$ python -q
>>> import numpy as np
>>> import numpy.linalg as la
>>> np.set_printoptions(precision=3, suppress=True, linewidth=100, floatmode="fixed")
>>> W0 = np.loadtxt("case1.csv", delimiter=",")
>>> W0
array([[ 4.540,  6.456, -1.500,  3.489],
       [ 1.844,  0.191, -1.970, -1.704],
       [ 1.068,  2.401,  0.257, -1.639],
       [ 4.030,  0.576, -0.001,  0.054],
       [ 1.192, -2.110, -2.173,  3.105],
       [ 0.545, -1.783, -3.968,  0.989],
       [-6.258, -3.297,  0.513,  2.404],
       [-2.939, -2.854,  2.218,  0.753],
       [ 2.293,  1.813,  4.780,  1.466],
       [-0.324, -1.101, -0.249,  1.368],
       [-4.209,  3.245,  2.103, -1.270],
       [-4.932, -0.175, -4.890, -2.328],
       [ 6.334,  1.811, -2.015, -1.505],
       [ 0.192, -0.812,  0.976, -0.354],
       [-1.343,  2.886, -2.635,  1.859],
       [-5.275,  6.488, -3.987,  2.212],
       [-0.015,  3.728, -2.501,  1.271],
       [ 1.597,  3.204,  5.136, -2.747],
       [-2.400,  2.047, -1.943, -3.244],
       [-1.888, -1.614, -0.034,  2.331],
       [-4.801, -1.663, -3.127,  2.541],
       [ 1.785,  2.714,  3.624,  0.087],
       [-0.650,  9.687, -2.053,  1.440],
       [ 0.137, -1.923, -1.450, -3.159],
       [ 3.543, -4.885, -1.734, -1.146],
       [-0.683, -3.766, -0.851,  0.780],
       [ 1.610,  3.843,  0.675, -1.381],
       [ 1.995,  4.482,  2.986, -0.050]])
>>> q, evecs = la.qr(W0[:, :2])[0], la.qr(W0[:, 2:])[0]
>>> sig = la.svd(q.T @ evecs, compute_uv=False)
>>> (sig > 0.9).sum()
np.int64(0)
>>> round(float(la.norm(q @ q.T - evecs @ evecs.T, 2)), 3)
0.998
>>> np.degrees(np.arccos(sig.clip(0, 1)))
array([74.507, 86.343])
>>> cov = np.cov(W0, rowvar=False)
>>> W0.std(axis=0)
array([3.082, 3.402, 2.556, 1.917])
>>> np.argsort(-W0.std(axis=0).round(6), kind="stable")
array([1, 0, 2, 3])
>>> data = np.cumsum(np.array([[-3, 0, -5, -2],
...     [4, 4, -2, 4],
...     [0, 3, 0, -1],
...     [2, 5, -4, 5],
...     [-3, 3, 2, 2],
...     [3, 0, 1, 4],
...     [-2, 1, 1, 2],
...     [3, -3, -2, 1],
...     [-2, -5, 2, 3],
...     [5, 3, 0, 4],
...     [2, -3, 0, 1],
...     [2, 0, -2, 1],
...     [-2, -5, 1, -4],
...     [-2, 2, -1, -5],
...     [5, 5, 5, -2],
...     [-1, -3, -1, -3]]), axis=0)
>>> data
array([[ -3,   0,  -5,  -2],
       [  1,   4,  -7,   2],
       [  1,   7,  -7,   1],
       [  3,  12, -11,   6],
       [  0,  15,  -9,   8],
       [  3,  15,  -8,  12],
       [  1,  16,  -7,  14],
       [  4,  13,  -9,  15],
       [  2,   8,  -7,  18],
       [  7,  11,  -7,  22],
       [  9,   8,  -7,  23],
       [ 11,   8,  -9,  24],
       [  9,   3,  -8,  20],
       [  7,   5,  -9,  15],
       [ 12,  10,  -4,  13],
       [ 11,   7,  -5,  10]])
>>> def softmax(z):
...     e = np.exp(z - z.max(axis=-1, keepdims=True))
...     return e / e.sum(axis=-1, keepdims=True)
... 
>>> np.round(softmax(10 * data[10]), 3) + 0
array([0.000, 0.000, 0.000, 1.000])
>>> softmax(data).sum(axis=1)
array([1.000, 1.000, 1.000, 1.000, 1.000, 1.000, 1.000, 1.000, 1.000, 1.000, 1.000, 1.000, 1.000,
       1.000, 1.000, 1.000])
>>> np.round(softmax(data[10]), 3) + 0
array([0.000, 0.000, 0.000, 1.000])
>>> att = data @ data.T / np.sqrt(4)
>>> softmax(att).round(6).argmax(axis=1)
array([ 0, 11,  4, 11,  6, 11,  9, 11, 11, 11, 11, 11, 11, 11, 11, 11])
>>> softmax(att)[10] @ data
array([11.000,  8.000, -9.000, 24.000])
